>>> import numpy as np
>>> import numpy.linalg as la
>>> np.set_printoptions(precision=2, suppress=True, linewidth=200, legacy="1.25")
>>> m1 = np.array([[0.28, -1.85, 10.31, -3.38],
...     [-13.55, 1.59, -4.22, -0.89],
...     [7.47, 2.13, 14.44, 6.66],
...     [22.11, -5.8, 17.47, -4.52],
...     [7.64, -0.55, -4.02, 0.91],
...     [9.72, 3.43, 5.34, 9.51],
...     [-2.48, 1.64, -8.34, 2.37],
...     [-0.93, -3.75, -6.38, -7.62],
...     [14.61, -0.45, 2.6, 3.42],
...     [6.77, -2.63, 13.71, -2.68],
...     [12.13, -5.66, 14.14, -7.21],
...     [-4.12, -0.32, -10.04, -1.95],
...     [-6.21, -0.23, 1.28, -2.25],
...     [15.53, -5.32, 16.4, -5.37]])
>>> dist = la.norm(m1[:, None] - m1[None], axis=-1)
>>> (dist + 1e9 * np.eye(14)).round(6).argmin(axis=1)
array([ 9, 12,  5, 13,  8,  8, 11, 11,  5,  0, 13,  6,  1, 10])
>>> hat = m1 @ la.solve(m1.T @ m1, m1.T)
>>> np.round(la.eigvalsh(hat), 2) + 0
array([0., 0., 0., 0., 0., 0., 0., 0., 0., 0., 1., 1., 1., 1.])
>>> np.diag(hat)
array([0.31, 0.17, 0.4 , 0.37, 0.34, 0.36, 0.18, 0.3 , 0.28, 0.39, 0.28, 0.18, 0.11, 0.33])
>>> hat @ m1[:, 2]
array([ 10.31,  -4.22,  14.44,  17.47,  -4.02,   5.34,  -8.34,  -6.38,   2.6 ,  13.71,  14.14, -10.04,   1.28,  16.4 ])
>>> w1 = np.array([[4, -5, 4, -3], [-4, 5, -1, 5], [-2, -5, 3, 1], [1, -5, -4, -4]])
>>> b = np.array([-2, 2, 3, -1])
>>> hid = np.maximum(m1 @ w1 + b, 0)
>>> (hid > 0).mean(axis=0)
array([0.71, 0.36, 0.71, 0.36])
>>> (hid > 0).astype(int)
array([[0, 0, 1, 1],
       [0, 1, 0, 1],
       [0, 0, 1, 0],
       [1, 0, 1, 0],
       [1, 0, 1, 0],
       [1, 0, 1, 0],
       [1, 1, 0, 0],
       [1, 1, 1, 1],
       [1, 0, 1, 0],
       [1, 0, 1, 0],
       [1, 0, 1, 0],
       [1, 1, 0, 1],
       [0, 1, 0, 1],
       [1, 0, 1, 0]])
>>> Z = np.array([[2, 3, 2], [1, 3, 1], [0, 3, 5], [0, 0, 5]])
>>> print((hid @ Z).round(6).argmax(axis=1))
[2 2 2 2 1 2 1 1 2 2 2 1 2 2]
>>> w1 @ Z
array([[  3,   9,   8],
       [ -3,   0,  17],
       [ -9, -12,  11],
       [ -3, -24, -43]])
>>> K = np.loadtxt("out11.csv", delimiter=",")
>>> K
array([[-2.,  1.,  0.,  0.,  0.,  0.,  0.,  0.,  0.,  0.,  0.,  0.,  0.],
       [ 0., -2.,  1.,  0.,  0.,  0.,  0.,  0.,  0.,  0.,  0.,  0.,  0.],
       [ 0.,  0., -2.,  1.,  0.,  0.,  0.,  0.,  0.,  0.,  0.,  0.,  0.],
       [ 0.,  0.,  0., -2.,  1.,  0.,  0.,  0.,  0.,  0.,  0.,  0.,  0.],
       [ 0.,  0.,  0.,  0., -2.,  1.,  0.,  0.,  0.,  0.,  0.,  0.,  0.],
       [ 0.,  0.,  0.,  0.,  0., -2.,  1.,  0.,  0.,  0.,  0.,  0.,  0.],
       [ 0.,  0.,  0.,  0.,  0.,  0., -2.,  1.,  0.,  0.,  0.,  0.,  0.],
       [ 0.,  0.,  0.,  0.,  0.,  0.,  0., -2.,  1.,  0.,  0.,  0.,  0.],
       [ 0.,  0.,  0.,  0.,  0.,  0.,  0.,  0., -2.,  1.,  0.,  0.,  0.],
       [ 0.,  0.,  0.,  0.,  0.,  0.,  0.,  0.,  0., -2.,  1.,  0.,  0.],
       [ 0.,  0.,  0.,  0.,  0.,  0.,  0.,  0.,  0.,  0., -2.,  1.,  0.],
       [ 0.,  0.,  0.,  0.,  0.,  0.,  0.,  0.,  0.,  0.,  0., -2.,  1.],
       [ 0.,  0.,  0.,  0.,  0.,  0.,  0.,  0.,  0.,  0.,  0.,  0., -2.]])
>>> f, v = K[11], K[0]
>>> f @ f
5.0
>>> f @ v
0.0
>>> p = (f @ v) / (f @ f) * f
>>> np.round(la.norm(f + v) ** 2 + la.norm(f - v) ** 2, 2)
20.0
>>> (v - p) @ f
0.0
>>> Uu, sigma, VT = la.svd(K, full_matrices=False)
>>> round(float(np.sqrt((sigma ** 2).sum())), 2), round(la.norm(K), 2)
(8.0, 8.0)
>>> (sigma > 1e-8).sum()
13
>>> np.cumsum(sigma ** 2) / np.sum(sigma ** 2)
array([0.14, 0.27, 0.4 , 0.52, 0.62, 0.71, 0.79, 0.85, 0.9 , 0.93, 0.96, 0.98, 1.  ])
>>> print(np.allclose(Uu * sigma @ VT, K))
True
>>> X = np.loadtxt("layer14.csv", delimiter=",")
>>> X
array([[ -5.,   2.,   2.,   5.,  -2.,   0.,   3.,  -2.,   5.],
       [ -4.,   0.,   4.,   1.,   0.,   1.,  -2.,   4.,   5.],
       [  2.,  -4.,   0.,  -1.,   1.,   2.,   2.,   2.,  -5.],
       [  1.,   4.,  -5.,  -1.,  -2.,  -5.,   5.,   3.,   1.],
       [  1.,  -2.,   5.,  -1.,  -4.,  -2.,   1.,   0.,   0.],
       [  0.,  -2.,  -1.,  -5.,  -1.,   3.,   3.,   4.,  -2.],
       [ -2.,  -5.,   0.,   5.,   1.,   2.,   2.,  -5.,   3.],
       [-13.,   2.,  10.,   7.,  -2.,   2.,  -1.,   6.,  15.]])
>>> # looks like rank 7
>>> Uu, sigma, VT = la.svd(X)
>>> sigma.round(2) + 0
array([27.6 , 11.92, 10.98,  7.97,  6.94,  3.29,  2.91,  0.  ])
>>> A2 = Uu[:, :7] @ np.diag(sigma[:7]) @ VT[:7]
>>> la.matrix_rank(A2)
7
>>> la.matrix_rank(X, rtol=0.05)
7
>>> print(round(la.norm(X - A2, 2), 2), round(float(sigma[7]), 2))
0.0 0.0
>>> f, v = X[0], X[3]
>>> f @ v
6.0
>>> p = (f @ v) / (f @ f) * f
>>> p
array([-0.3 ,  0.12,  0.12,  0.3 , -0.12,  0.  ,  0.18, -0.12,  0.3 ])
>>> print(round(la.norm(f + v) ** 2 + la.norm(f - v) ** 2, 2))
414.0
>>> Uu, sigma, VT = la.svd(X)
>>> vecs = VT[:(sigma > 1e-8).sum()]
>>> rng = np.random.default_rng(1765)
>>> x = X[0] + 3 * X[1] + rng.integers(2) * np.eye(9)[6]
>>> x
array([-17.,   2.,  14.,   8.,  -2.,   3.,  -3.,  10.,  20.])
>>> la.matrix_rank(np.vstack([X, x]))
7
>>> A2 = X / la.norm(X, axis=1)
Traceback (most recent call last):
  File "<python-input-51>", line 1, in <module>
    A2 = X / la.norm(X, axis=1)
         ~~^~~~~~~~~~~~~~~~~~~~
ValueError: operands could not be broadcast together with shapes (8,9) (8,) 
>>> A2 = X / la.norm(X, axis=1, keepdims=True)
>>> C2 = A2 @ A2.T
>>> print(np.argwhere(np.triu(np.abs(C2) > 0.95, 1)))
[]
>>> la.norm(A2, axis=1)
array([1., 1., 1., 1., 1., 1., 1., 1.])
>>> (C2 - 2 * np.eye(8)).round(6).argmax(axis=1)
array([7, 7, 5, 5, 1, 2, 0, 1])
>>> (np.abs(C2) > 0.9).astype(int)
array([[1, 0, 0, 0, 0, 0, 0, 0],
       [0, 1, 0, 0, 0, 0, 0, 1],
       [0, 0, 1, 0, 0, 0, 0, 0],
       [0, 0, 0, 1, 0, 0, 0, 0],
       [0, 0, 0, 0, 1, 0, 0, 0],
       [0, 0, 0, 0, 0, 1, 0, 0],
       [0, 0, 0, 0, 0, 0, 1, 0],
       [0, 1, 0, 0, 0, 0, 0, 1]])
>>> round(np.degrees(np.arccos(np.clip(C2[5, 1], -1, 1))), 2)
94.66
>>> A2 = np.array([[2, -5], [2, 0]])
>>> Z = np.array([[-2, 5, 1], [1, 3, -4], [-4, 5, -2]])
>>> M = np.block([[A2, np.array([[2, 3, 1], [1, 0, -1]])], [np.zeros((3, 2)), Z]])
>>> M
array([[ 2., -5.,  2.,  3.,  1.],
       [ 2.,  0.,  1.,  0., -1.],
       [ 0.,  0., -2.,  5.,  1.],
       [ 0.,  0.,  1.,  3., -4.],
       [ 0.,  0., -4.,  5., -2.]])
>>> x = np.array([-3, -1, -3, -1])
>>> h1 = np.maximum(m1 @ x, 0)
>>> np.maximum(m1 @ (3 * x), 0)
array([  0.  , 157.83,   0.  ,   0.  ,   0.  ,   0.  ,  85.35,  99.9 ,   0.  ,   0.  ,   0.  , 134.25,  51.81,   0.  ])
>>> m1 * (h1 > 1e-9)[:, None]
array([[  0.  ,  -0.  ,   0.  ,  -0.  ],
       [-13.55,   1.59,  -4.22,  -0.89],
       [  0.  ,   0.  ,   0.  ,   0.  ],
       [  0.  ,  -0.  ,   0.  ,  -0.  ],
       [  0.  ,  -0.  ,  -0.  ,   0.  ],
       [  0.  ,   0.  ,   0.  ,   0.  ],
       [ -2.48,   1.64,  -8.34,   2.37],
       [ -0.93,  -3.75,  -6.38,  -7.62],
       [  0.  ,  -0.  ,   0.  ,   0.  ],
       [  0.  ,  -0.  ,   0.  ,  -0.  ],
       [  0.  ,  -0.  ,   0.  ,  -0.  ],
       [ -4.12,  -0.32, -10.04,  -1.95],
       [ -6.21,  -0.23,   1.28,  -2.25],
       [  0.  ,  -0.  ,   0.  ,  -0.  ]])
>>> print(m1.T @ h1)
[-1106.01   -12.86 -1098.93  -359.26]
>>> np.tanh(m1 @ x)
array([-1.,  1., -1., -1., -1., -1.,  1.,  1., -1., -1., -1.,  1.,  1., -1.])
>>> print(h1)
[ 0.   52.61  0.    0.    0.    0.   28.45 33.3   0.    0.    0.   44.75 17.27  0.  ]
>>> A2 = M / la.norm(M, axis=1, keepdims=True)
>>> C2 = A2 @ A2.T
>>> C2[3]
array([0.21, 0.4 , 0.32, 1.  , 0.56])
>>> print(C2)
[[ 1.    0.31  0.33  0.21  0.11]
 [ 0.31  1.   -0.22  0.4  -0.12]
 [ 0.33 -0.22  1.    0.32  0.84]
 [ 0.21  0.4   0.32  1.    0.56]
 [ 0.11 -0.12  0.84  0.56  1.  ]]
>>> (C2 - 2 * np.eye(5)).round(6).argmax(axis=1)
array([2, 3, 4, 4, 2])
>>> x = np.array([1, 0, -1, -2, 3])
>>> rhs = M @ x
>>> rhs
array([ -3.,  -2.,  -5., -19., -12.])
>>> print(la.solve(M, 3 * rhs))
[ 3.  0. -3. -6.  9.]
>>> np.round(la.solve(M, M[:, 3]), 2) + 0
array([0., 0., 0., 1., 0.])
>>> la.solve(M.T, M[1])
array([-0.,  1.,  0., -0., -0.])
>>> la.solve(M, rhs)
array([ 1.,  0., -1., -2.,  3.])
>>> C2 = M.T @ M
>>> la.matrix_rank(C2)
5
>>> C2
array([[  8., -10.,   6.,   6.,   0.],
       [-10.,  25., -10., -15.,  -5.],
       [  6., -10.,  26., -21.,   3.],
       [  6., -15., -21.,  68., -14.],
       [  0.,  -5.,   3., -14.,  23.]])
>>> (M @ M.T).shape
(5, 5)
>>> print(np.trace(C2), (M ** 2).sum())
150.0 150.0
>>> np.diag(C2)
array([ 8., 25., 26., 68., 23.])
>>> la.eigvalsh(C2)[::-1]
array([81.98, 40.74, 21.33,  3.23,  2.71])
>>> A2 = np.array([[1, -2, -3], [-1, 0, 2]])
>>> Z = np.kron(A2, M)
>>> round(la.norm(Z, 2), 2), round(float(la.norm(A2, 2) * la.norm(M, 2)), 2)
(38.22, 38.22)
>>> la.matrix_rank(Z)
10
>>> J = np.loadtxt("mat.csv", delimiter=",")
>>> J
array([[ 12.05,   8.3 ,  -3.74, -14.11, -14.27],
       [  9.45,   5.64,  -4.53, -14.13, -14.22],
       [  5.74, -24.15,   8.21,  16.28,  28.32],
       [ 11.71,   6.39,  -4.64, -14.08, -12.76],
       [ 10.46,   5.7 ,  -3.87, -13.47, -14.57],
       [  9.57,   4.71,  -3.07, -15.2 , -14.61],
       [  8.79,   5.4 ,  -4.8 , -13.83, -14.64],
       [  6.26, -25.25,   5.79,  17.81,  27.72],
       [ -9.55, -33.87,  23.44, -12.98, -15.27],
       [  9.96,   6.4 ,  -5.82, -14.16, -14.81],
       [ -8.23, -34.94,  23.03, -12.99, -15.2 ],
       [ -7.4 , -34.07,  24.18, -11.22, -14.43],
       [ 10.2 ,   7.18,  -4.22, -13.33, -15.3 ],
       [  4.92, -26.05,   7.86,  17.27,  27.3 ],
       [ 11.6 ,   5.92,  -3.98, -13.5 , -13.71],
       [ 11.89,   7.5 ,  -3.28, -14.45, -13.91],
       [  6.36, -27.35,   8.95,  14.11,  28.81],
       [  9.14,   5.28,  -3.07, -13.53, -13.02],
       [ 10.99,   4.52,  -3.11, -14.31, -13.72],
       [ -8.43, -34.89,  23.6 , -11.87, -15.19],
       [  6.64, -25.7 ,   6.64,  16.49,  27.15],
       [ -7.73, -34.63,  24.05, -11.42, -16.68],
       [  6.75, -25.31,   9.59,  15.92,  28.18],
       [  4.94, -26.49,   7.55,  15.26,  27.72],
       [ -7.63, -35.05,  24.27,  -9.93, -14.78],
       [  6.27, -25.99,   8.69,  17.36,  28.21],
       [ -7.88, -35.05,  26.51, -11.54, -16.26],
       [ -6.51, -33.67,  25.11, -10.72, -17.58],
       [  9.25,   3.85,  -3.61, -13.44, -13.48],
       [  5.54, -26.49,   8.28,  16.39,  26.53],
       [ 10.2 ,   5.33,  -3.57, -15.74, -13.48],
       [  5.21, -25.87,   6.54,  15.7 ,  29.69],
       [ 10.16,   6.39,  -2.82, -13.24, -14.19],
       [ -8.45, -34.06,  25.14, -12.02, -14.89],
       [ -7.87, -32.81,  24.06, -13.59, -17.04],
       [  8.25,   7.3 ,  -4.33, -15.36, -14.03],
       [ -8.55, -34.15,  24.3 , -13.29, -16.36],
       [ -6.31, -34.82,  25.46, -13.46, -15.58],
       [ -8.25, -32.71,  25.44, -11.33, -15.48],
       [  8.37,   5.59,  -2.57, -13.16, -13.33],
       [ -9.19, -34.94,  25.49, -10.73, -16.  ]])
>>> C2 = np.cov(J, rowvar=False)
>>> print(np.round(np.corrcoef(J[:, 4], J[:, 1])[0, 1], 2))
-0.28
>>> la.eigvalsh(C2)[::-1]
array([622.14, 456.59,   1.09,   0.89,   0.56])
>>> J.std(axis=0)
array([ 8.08, 18.39, 12.34, 12.68, 18.4 ])
>>> np.polyfit(J[:, 4], J[:, 1], 1)
array([ -0.28, -16.76])
>>> np.argsort(-J.std(axis=0).round(6), kind="stable")
array([4, 1, 3, 2, 0])
>>> np.argwhere(np.triu(np.abs(np.corrcoef(J.T)) > 0.8, 1))
array([[0, 1],
       [0, 2],
       [1, 2],
       [3, 4]])
>>> print(C2.shape)
(5, 5)
